$ python3 -q
>>> import numpy as np
>>> np.set_printoptions(precision=1, suppress=True, linewidth=140, legacy="1.25")
>>> def tidy(a):
...     return np.round(a, 1) + 0
... 
>>> sv = 5 * 0.9 ** np.arange(4)
>>> rng = np.random.default_rng(986)
>>> M = rng.normal(size=(13, 4)) * rng.permutation(sv)
>>> tidy(M)
array([[ 6.2,  1.5, -2.1,  0.7],
       [ 0. , -1.9,  5.3, -0.7],
       [ 1.8,  3.9,  4.6, -0.6],
       [ 5.5, -3.9, -0.4,  6.1],
       [-2.2,  2. ,  3.3, -0.9],
       [ 1.7, -6.3,  4.1,  0.7],
       [ 9.4,  4.1,  4.5, -3.3],
       [ 1.5,  6.4,  2.6,  4. ],
       [ 6.6, -4.1,  5.3, -3.1],
       [ 0.1, -0.7, -0.1, -6.7],
       [ 1.9,  4.3,  1.8,  6.1],
       [-3.1,  3.6, -1. , -3.2],
       [-0.1,  3.4,  0.9, -1.7]])
>>> Ac = M - M.mean(axis=0)
>>> evecs = np.linalg.svd(Ac)[2][:3]
>>> A2 = Ac - Ac @ evecs.T @ evecs
>>> tidy((Ac @ evecs.T).std(axis=0))
array([4. , 3.8, 3.1])
>>> tidy(np.cov(Ac @ evecs.T, rowvar=False))
array([[17.6,  0. ,  0. ],
       [ 0. , 15.4,  0. ],
       [ 0. ,  0. , 10.7]])
>>> tidy(A2.std(axis=0))
array([0.4, 0.3, 2.3, 0.3])
>>> tidy(np.diag(evecs.T @ evecs))
array([1. , 1. , 0.1, 1. ])
>>> hat = M @ np.linalg.solve(M.T @ M, M.T)
>>> np.allclose(hat @ hat, hat)
True
>>> np.linalg.matrix_rank(np.eye(13) - hat)
9
>>> tidy(M[6] @ M[5])
6.6
>>> tidy(np.linalg.norm(M) ** 2 / np.linalg.norm(M, 2) ** 2)
2.7
>>> np.linalg.norm(M, axis=1).argmax()
6
>>> Uu, sv, Vt = np.linalg.svd(M, full_matrices=False)
>>> tidy(np.abs(Vt[0]))
array([0.9, 0. , 0.5, 0. ])
>>> tidy(Uu.T @ Uu)
array([[1., 0., 0., 0.],
       [0., 1., 0., 0.],
       [0., 0., 1., 0.],
       [0., 0., 0., 1.]])
>>> tidy(np.sqrt((sv ** 2).sum())), tidy(np.linalg.norm(M))
(27.2, 27.2)
>>> tidy(sv)
array([16.7, 14.1, 13.2,  9.3])
>>> (sv > 1e-8).sum()
4
>>> np.allclose(Uu * sv @ Vt, M)
True
>>> tidy(sv / sv[0])
array([1. , 0.8, 0.8, 0.6])
>>> np.abs(Uu[:, 0]).round(6).argmax()
6
>>> tidy(Vt @ Vt.T)
array([[1., 0., 0., 0.],
       [0., 1., 0., 0.],
       [0., 0., 1., 0.],
       [0., 0., 0., 1.]])
>>> F = np.loadtxt("case2.csv", delimiter=",")
>>> F
array([[ 2.,  3., -3.,  1.],
       [-3.,  0., -3.,  3.],
       [ 1.,  1., -2., -3.],
       [-3., -1., -3.,  2.]])
>>> tidy(np.linalg.norm(F[2] - F[1]))
7.3
>>> F[2] @ F[1]
-6.0
>>> tidy(np.linalg.norm(F, axis=1))
array([4.8, 5.2, 3.9, 4.8])
>>> np.linalg.norm(F, axis=1).argmax()
1
>>> tidy(np.linalg.norm(F[2], 1)), tidy(np.linalg.norm(F[2], np.inf))
(7.0, 3.0)
>>> vec = np.array([-3, 5, 3, -5])
>>> np.einsum("ij,j->i", F, vec)
array([ -5., -15.,  11., -15.])
>>> F @ vec
array([ -5., -15.,  11., -15.])
>>> (F @ vec).argmax()
2
>>> np.linalg.norm(F @ vec) <= np.linalg.norm(F, 2) * np.linalg.norm(vec) + 1e-9
True
>>> F * vec
array([[ -6.,  15.,  -9.,  -5.],
       [  9.,   0.,  -9., -15.],
       [ -3.,   5.,  -6.,  15.],
       [  9.,  -5.,  -9., -10.]])
>>> (F * vec).sum(axis=1)
array([ -5., -15.,  11., -15.])
>>> np.sign((F @ vec).round(6))
array([-1., -1.,  1., -1.])
